% python3 -q
>>> import numpy as np
>>> np.set_printoptions(precision=2, suppress=True, linewidth=200, floatmode="fixed")
>>> A2 = np.array([[2, 0, 6, -3, 6, -3, 8],
...     [7, 1, 4, 2, -7, -5, 9],
...     [-7, 2, 1, 0, 5, -1, -7],
...     [-7, 9, 0, -7, 3, 3, -8],
...     [4, 4, 6, 6, 2, -7, -6],
...     [-6, 3, 9, -2, -5, 0, 2],
...     [0, 4, 8, 9, -6, 6, 6]])
>>> Z = np.array([[0, 0, 2, 0, 2, 1],
...     [1, 0, 0, 1, 2, 1],
...     [0, 2, 2, 2, 2, 2],
...     [0, 0, 0, 0, 2, 1],
...     [1, 1, 2, 1, 0, 1],
...     [0, 0, 1, 0, 0, 1]])
>>> M = np.block([[A2, np.zeros((7, 6))], [np.zeros((6, 7)), Z]])
>>> print(M)
[[ 2.00  0.00  6.00 -3.00  6.00 -3.00  8.00  0.00  0.00  0.00  0.00  0.00  0.00]
 [ 7.00  1.00  4.00  2.00 -7.00 -5.00  9.00  0.00  0.00  0.00  0.00  0.00  0.00]
 [-7.00  2.00  1.00  0.00  5.00 -1.00 -7.00  0.00  0.00  0.00  0.00  0.00  0.00]
 [-7.00  9.00  0.00 -7.00  3.00  3.00 -8.00  0.00  0.00  0.00  0.00  0.00  0.00]
 [ 4.00  4.00  6.00  6.00  2.00 -7.00 -6.00  0.00  0.00  0.00  0.00  0.00  0.00]
 [-6.00  3.00  9.00 -2.00 -5.00  0.00  2.00  0.00  0.00  0.00  0.00  0.00  0.00]
 [ 0.00  4.00  8.00  9.00 -6.00  6.00  6.00  0.00  0.00  0.00  0.00  0.00  0.00]
 [ 0.00  0.00  0.00  0.00  0.00  0.00  0.00  0.00  0.00  2.00  0.00  2.00  1.00]
 [ 0.00  0.00  0.00  0.00  0.00  0.00  0.00  1.00  0.00  0.00  1.00  2.00  1.00]
 [ 0.00  0.00  0.00  0.00  0.00  0.00  0.00  0.00  2.00  2.00  2.00  2.00  2.00]
 [ 0.00  0.00  0.00  0.00  0.00  0.00  0.00  0.00  0.00  0.00  0.00  2.00  1.00]
 [ 0.00  0.00  0.00  0.00  0.00  0.00  0.00  1.00  1.00  2.00  1.00  0.00  1.00]
 [ 0.00  0.00  0.00  0.00  0.00  0.00  0.00  0.00  0.00  1.00  0.00  0.00  1.00]]
>>> blk = np.stack([M, -1 * M, M[::-1]])
>>> print(np.linalg.matrix_rank(blk.reshape(3, -1)))
2
>>> print(blk.shape)
(3, 13, 13)
>>> Q, V = np.linalg.qr(M[:, :5])[0], np.linalg.qr(M[:, 5:])[0]
>>> s = np.linalg.svd(Q.T @ V, compute_uv=False)
>>> print((s > 0.9).sum())
1
>>> print(np.round(np.linalg.norm(Q @ Q.T - V @ V.T, 2), 2))
1.0
>>> K = np.load("sample19.npy")
>>> print(K)
[[ 1  1 -1 -1  1  1 -1 -1]
 [ 1 -1  1 -1  1 -1  1 -1]
 [ 1 -1 -1  1  1 -1 -1  1]
 [ 1  1  1  1  1  1  1  1]
 [ 1  1  1  1 -1 -1 -1 -1]]
>>> A2 = K / np.sqrt((K ** 2).mean(axis=1, keepdims=True))
>>> print(K - K.mean(axis=1, keepdims=True))
[[ 1.00  1.00 -1.00 -1.00  1.00  1.00 -1.00 -1.00]
 [ 1.00 -1.00  1.00 -1.00  1.00 -1.00  1.00 -1.00]
 [ 1.00 -1.00 -1.00  1.00  1.00 -1.00 -1.00  1.00]
 [ 0.00  0.00  0.00  0.00  0.00  0.00  0.00  0.00]
 [ 1.00  1.00  1.00  1.00 -1.00 -1.00 -1.00 -1.00]]
>>> print(np.linalg.norm(A2, axis=1))
[2.83 2.83 2.83 2.83 2.83]
>>> print(np.linalg.matrix_rank(A2) == np.linalg.matrix_rank(K))
True
>>> print(np.linalg.matrix_rank(K - K.mean(axis=1, keepdims=True)))
4
>>> r0, g = K[3], K[2]
>>> print(r0 @ r0)
8
>>> p = (r0 @ g) / (r0 @ r0) * r0
>>> print(np.linalg.matrix_rank(np.outer(r0, g)))
1
>>> print(np.round(np.linalg.norm(r0 + g) ** 2 + np.linalg.norm(r0 - g) ** 2, 2))
32.0
>>> print(np.outer(r0, g))
[[ 1 -1 -1  1  1 -1 -1  1]
 [ 1 -1 -1  1  1 -1 -1  1]
 [ 1 -1 -1  1  1 -1 -1  1]
 [ 1 -1 -1  1  1 -1 -1  1]
 [ 1 -1 -1  1  1 -1 -1  1]
 [ 1 -1 -1  1  1 -1 -1  1]
 [ 1 -1 -1  1  1 -1 -1  1]
 [ 1 -1 -1  1  1 -1 -1  1]]
>>> J = np.load("mat.npy")
>>> print(J)
[[0.00 2.00 0.00 0.00 0.00 0.00 0.00 0.00]
 [2.00 2.00 2.00 0.00 0.00 0.00 0.00 0.00]
 [0.00 2.00 1.00 2.00 0.00 0.00 0.00 0.00]
 [0.00 0.00 2.00 2.00 2.00 0.00 0.00 0.00]
 [0.00 0.00 0.00 2.00 1.00 2.00 0.00 0.00]
 [0.00 0.00 0.00 0.00 2.00 0.00 2.00 0.00]
 [0.00 0.00 0.00 0.00 0.00 2.00 2.00 2.00]
 [0.00 0.00 0.00 0.00 0.00 0.00 2.00 0.00]]
>>> rng = np.random.default_rng(60301)
>>> lab = rng.permutation(8)
>>> A2 = J[:, lab] * rng.choice([-1, 1], 8)
>>> print(A2)
[[-0.00 -2.00 -0.00  0.00  0.00  0.00  0.00  0.00]
 [-2.00 -2.00 -0.00  0.00  0.00  0.00  0.00  2.00]
 [-0.00 -2.00 -0.00  0.00  2.00  0.00  0.00  1.00]
 [-0.00 -0.00 -0.00  0.00  2.00  0.00  2.00  2.00]
 [-0.00 -0.00 -0.00  2.00  2.00  0.00  1.00  0.00]
 [-0.00 -0.00 -0.00  0.00  0.00  2.00  2.00  0.00]
 [-0.00 -0.00 -2.00  2.00  0.00  2.00  0.00  0.00]
 [-0.00 -0.00 -0.00  0.00  0.00  2.00  0.00  0.00]]
>>> left, _, Vh = np.linalg.svd(J.T @ A2)
>>> print(np.round(left @ Vh, 2) + 0)
[[-1.00  0.00  0.00  0.00  0.00  0.00  0.00  0.00]
 [ 0.00 -1.00  0.00  0.00  0.00  0.00  0.00  0.00]
 [ 0.00  0.00  0.00  0.00  0.00  0.00  0.00  1.00]
 [ 0.00  0.00  0.00  0.00  1.00  0.00  0.00  0.00]
 [ 0.00  0.00  0.00  0.00  0.00  0.00  1.00  0.00]
 [ 0.00  0.00  0.00  1.00  0.00  0.00  0.00  0.00]
 [ 0.00  0.00  0.00  0.00  0.00  1.00  0.00  0.00]
 [ 0.00  0.00 -1.00  0.00  0.00  0.00  0.00  0.00]]
>>> print(lab)
[0 1 7 5 3 6 4 2]
>>> lab = rng.permutation(8)
>>> print(lab)
[4 2 5 3 1 0 6 7]
>>> A2 = J[lab][:, lab]
>>> print(np.diag(A2))
[1.00 1.00 0.00 2.00 2.00 0.00 2.00 0.00]
>>> print(np.sort(np.abs(np.linalg.eigvals(A2))))
[0.21 1.08 1.38 2.00 2.78 3.36 4.24 5.09]
>>> print(np.trace(A2))
8.0
>>> w, V = np.linalg.eigh(J)
>>> x = np.array([0, 1, -1, -1, -1, 2, 0, 1])
>>> print(x @ J @ x)
2.0
>>> w, V = np.linalg.eigh(J)
>>> print(w)
[-2.78 -2.00 -1.08 -0.21  1.38  3.36  4.24  5.09]
>>> print(np.linalg.eigvalsh(J @ J))
[ 0.05  1.16  1.89  4.00  7.71 11.31 18.00 25.88]
>>> print(np.abs(V[:, -1]))
[0.16 0.42 0.48 0.56 0.39 0.23 0.20 0.08]
>>> print((w > 1e-8).sum(), (w < -1e-8).sum())
4 4
>>> W0 = np.load("layer3.npy")
>>> print(W0)
[[ 3  0  0  0  0  0  0  0]
 [ 0  1  0  0  0  0  0  0]
 [ 0  0 -1  0  0  0  0  0]
 [ 0  0  0  2  0  0  0  0]
 [ 0  0  0  0  2  0  0  0]
 [ 0  0  0  0  0  3  0  0]
 [ 0  0  0  0  0  0  0  0]
 [ 0  0  0  0  0  0  0  2]]
>>> blk = np.stack([W0, -2 * W0, W0[::-1]])
>>> print(np.linalg.matrix_rank(blk))
[7 7 7]
>>> print((blk @ W0.T).shape)
(3, 8, 8)
>>> print(blk.sum(axis=0))
[[-3  0  0  0  0  0  0  2]
 [ 0 -1  0  0  0  0  0  0]
 [ 0  0  1  0  0  3  0  0]
 [ 0  0  0 -2  2  0  0  0]
 [ 0  0  0  2 -2  0  0  0]
 [ 0  0 -1  0  0 -3  0  0]
 [ 0  1  0  0  0  0  0  0]
 [ 3  0  0  0  0  0  0 -2]]
>>> print(np.linalg.norm(blk, axis=(1, 2)))
[ 5.66 11.31  5.66]
>>> print(np.einsum("bij,cij->bc", blk, blk))
[[ 32 -64   0]
 [-64 128   0]
 [  0   0  32]]
>>> print(np.all(np.linalg.eigvalsh(W0) > 0))
False
>>> A2 = W0[0, 0] * W0[1:] - np.outer(W0[1:, 0], W0[0])
>>> print(A2)
[[ 0  3  0  0  0  0  0  0]
 [ 0  0 -3  0  0  0  0  0]
 [ 0  0  0  6  0  0  0  0]
 [ 0  0  0  0  6  0  0  0]
 [ 0  0  0  0  0  9  0  0]
 [ 0  0  0  0  0  0  0  0]
 [ 0  0  0  0  0  0  0  6]]
>>> print(np.flatnonzero(~A2.round(6).any(axis=1)))
[5]
>>> print(np.unique(W0.round(6), axis=0).shape)
(8, 8)
>>> print(W0 @ np.linalg.pinv(W0) @ W0)
[[ 3.00  0.00  0.00  0.00  0.00  0.00  0.00  0.00]
 [ 0.00  1.00  0.00  0.00  0.00  0.00  0.00  0.00]
 [ 0.00  0.00 -1.00  0.00  0.00  0.00  0.00  0.00]
 [ 0.00  0.00  0.00  2.00  0.00  0.00  0.00  0.00]
 [ 0.00  0.00  0.00  0.00  2.00  0.00  0.00  0.00]
 [ 0.00  0.00  0.00  0.00  0.00  3.00  0.00  0.00]
 [ 0.00  0.00  0.00  0.00  0.00  0.00  0.00  0.00]
 [ 0.00  0.00  0.00  0.00  0.00  0.00  0.00  2.00]]
>>> print(round(float(np.trace(np.linalg.pinv(W0) @ W0)), 2))
7.0
>>> print(np.abs(np.diag(np.linalg.qr(W0)[1])) > 1e-9)
[ True  True  True  True  True  True False  True]
>>> print(np.linalg.matrix_rank(W0 - W0[0, 0] * np.eye(8)))
6
>>> print(np.prod(np.diag(W0)), round(np.linalg.det(W0), 2))
0 0.0
>>> print(W0 @ W0)
[[9 0 0 0 0 0 0 0]
 [0 1 0 0 0 0 0 0]
 [0 0 1 0 0 0 0 0]
 [0 0 0 4 0 0 0 0]
 [0 0 0 0 4 0 0 0]
 [0 0 0 0 0 9 0 0]
 [0 0 0 0 0 0 0 0]
 [0 0 0 0 0 0 0 4]]
>>> r0 = np.array([0, 0, 0, 1, 2, 2, 1, 0, 2, 1, 2])
>>> F = 5 * np.eye(11) + np.outer(r0, r0)
>>> print(F)
[[5.00 0.00 0.00 0.00 0.00 0.00 0.00 0.00 0.00 0.00 0.00]
 [0.00 5.00 0.00 0.00 0.00 0.00 0.00 0.00 0.00 0.00 0.00]
 [0.00 0.00 5.00 0.00 0.00 0.00 0.00 0.00 0.00 0.00 0.00]
 [0.00 0.00 0.00 6.00 2.00 2.00 1.00 0.00 2.00 1.00 2.00]
 [0.00 0.00 0.00 2.00 9.00 4.00 2.00 0.00 4.00 2.00 4.00]
 [0.00 0.00 0.00 2.00 4.00 9.00 2.00 0.00 4.00 2.00 4.00]
 [0.00 0.00 0.00 1.00 2.00 2.00 6.00 0.00 2.00 1.00 2.00]
 [0.00 0.00 0.00 0.00 0.00 0.00 0.00 5.00 0.00 0.00 0.00]
 [0.00 0.00 0.00 2.00 4.00 4.00 2.00 0.00 9.00 2.00 4.00]
 [0.00 0.00 0.00 1.00 2.00 2.00 1.00 0.00 2.00 6.00 2.00]
 [0.00 0.00 0.00 2.00 4.00 4.00 2.00 0.00 4.00 2.00 9.00]]
>>> A2 = J + rng.integers(-2, 3, (8, 7)) @ rng.integers(-2, 3, (7, 8))
>>> print(A2)
[[  6.00  -4.00   6.00   2.00 -10.00   4.00   6.00  -2.00]
 [ -8.00  11.00  -9.00  -5.00  10.00  -1.00  -8.00  -2.00]
 [  0.00   7.00  -2.00 -15.00  10.00   5.00 -18.00  10.00]
 [ -6.00  -1.00  -3.00  11.00  -4.00  -5.00   8.00 -12.00]
 [ -7.00   2.00  -6.00   4.00  -9.00   5.00   0.00  -1.00]
 [ -2.00   0.00  -4.00   0.00  14.00  -8.00   0.00  -2.00]
 [  5.00 -12.00   2.00  10.00   0.00  -5.00  15.00  -2.00]
 [ -4.00   4.00   2.00  -2.00  -4.00   0.00  -1.00   3.00]]
>>> print(A2 - J)
[[  6.00  -6.00   6.00   2.00 -10.00   4.00   6.00  -2.00]
 [-10.00   9.00 -11.00  -5.00  10.00  -1.00  -8.00  -2.00]
 [  0.00   5.00  -3.00 -17.00  10.00   5.00 -18.00  10.00]
 [ -6.00  -1.00  -5.00   9.00  -6.00  -5.00   8.00 -12.00]
 [ -7.00   2.00  -6.00   2.00 -10.00   3.00   0.00  -1.00]
 [ -2.00   0.00  -4.00   0.00  12.00  -8.00  -2.00  -2.00]
 [  5.00 -12.00   2.00  10.00   0.00  -7.00  13.00  -4.00]
 [ -4.00   4.00   2.00  -2.00  -4.00   0.00  -3.00   3.00]]
>>> print(np.round(np.linalg.svd(A2 - J, compute_uv=False), 2) + 0)
[43.34 25.35 21.25  6.77  5.59  3.98  1.40  0.00]
>>> print(np.linalg.matrix_rank(A2 - J, tol=1e-8))
7
>>> w, V = np.linalg.eigh(F)
>>> print(np.round(V @ np.diag(w) @ V.T, 2) + 0)
[[5.00 0.00 0.00 0.00 0.00 0.00 0.00 0.00 0.00 0.00 0.00]
 [0.00 5.00 0.00 0.00 0.00 0.00 0.00 0.00 0.00 0.00 0.00]
 [0.00 0.00 5.00 0.00 0.00 0.00 0.00 0.00 0.00 0.00 0.00]
 [0.00 0.00 0.00 6.00 2.00 2.00 1.00 0.00 2.00 1.00 2.00]
 [0.00 0.00 0.00 2.00 9.00 4.00 2.00 0.00 4.00 2.00 4.00]
 [0.00 0.00 0.00 2.00 4.00 9.00 2.00 0.00 4.00 2.00 4.00]
 [0.00 0.00 0.00 1.00 2.00 2.00 6.00 0.00 2.00 1.00 2.00]
 [0.00 0.00 0.00 0.00 0.00 0.00 0.00 5.00 0.00 0.00 0.00]
 [0.00 0.00 0.00 2.00 4.00 4.00 2.00 0.00 9.00 2.00 4.00]
 [0.00 0.00 0.00 1.00 2.00 2.00 1.00 0.00 2.00 6.00 2.00]
 [0.00 0.00 0.00 2.00 4.00 4.00 2.00 0.00 4.00 2.00 9.00]]
>>> print(np.linalg.eigvalsh(F + -2 * np.eye(11)))
[ 3.00  3.00  3.00  3.00  3.00  3.00  3.00  3.00  3.00  3.00 22.00]
>>> print(np.abs(V[:, -1]))
[0.00 0.00 0.00 0.23 0.46 0.46 0.23 0.00 0.46 0.23 0.46]
>>> print(np.round(V.T @ F @ V, 2) + 0)
[[ 5.00  0.00  0.00  0.00  0.00  0.00  0.00  0.00  0.00  0.00  0.00]
 [ 0.00  5.00  0.00  0.00  0.00  0.00  0.00  0.00  0.00  0.00  0.00]
 [ 0.00  0.00  5.00  0.00  0.00  0.00  0.00  0.00  0.00  0.00  0.00]
 [ 0.00  0.00  0.00  5.00  0.00  0.00  0.00  0.00  0.00  0.00  0.00]
 [ 0.00  0.00  0.00  0.00  5.00  0.00  0.00  0.00  0.00  0.00  0.00]
 [ 0.00  0.00  0.00  0.00  0.00  5.00  0.00  0.00  0.00  0.00  0.00]
 [ 0.00  0.00  0.00  0.00  0.00  0.00  5.00  0.00  0.00  0.00  0.00]
 [ 0.00  0.00  0.00  0.00  0.00  0.00  0.00  5.00  0.00  0.00  0.00]
 [ 0.00  0.00  0.00  0.00  0.00  0.00  0.00  0.00  5.00  0.00  0.00]
 [ 0.00  0.00  0.00  0.00  0.00  0.00  0.00  0.00  0.00  5.00  0.00]
 [ 0.00  0.00  0.00  0.00  0.00  0.00  0.00  0.00  0.00  0.00 24.00]]
>>> print(np.abs(V[:, -1]).round(6).argmax())
4
>>> print(np.linalg.eigvalsh(F @ F))
[ 25.00  25.00  25.00  25.00  25.00  25.00  25.00  25.00  25.00  25.00 576.00]
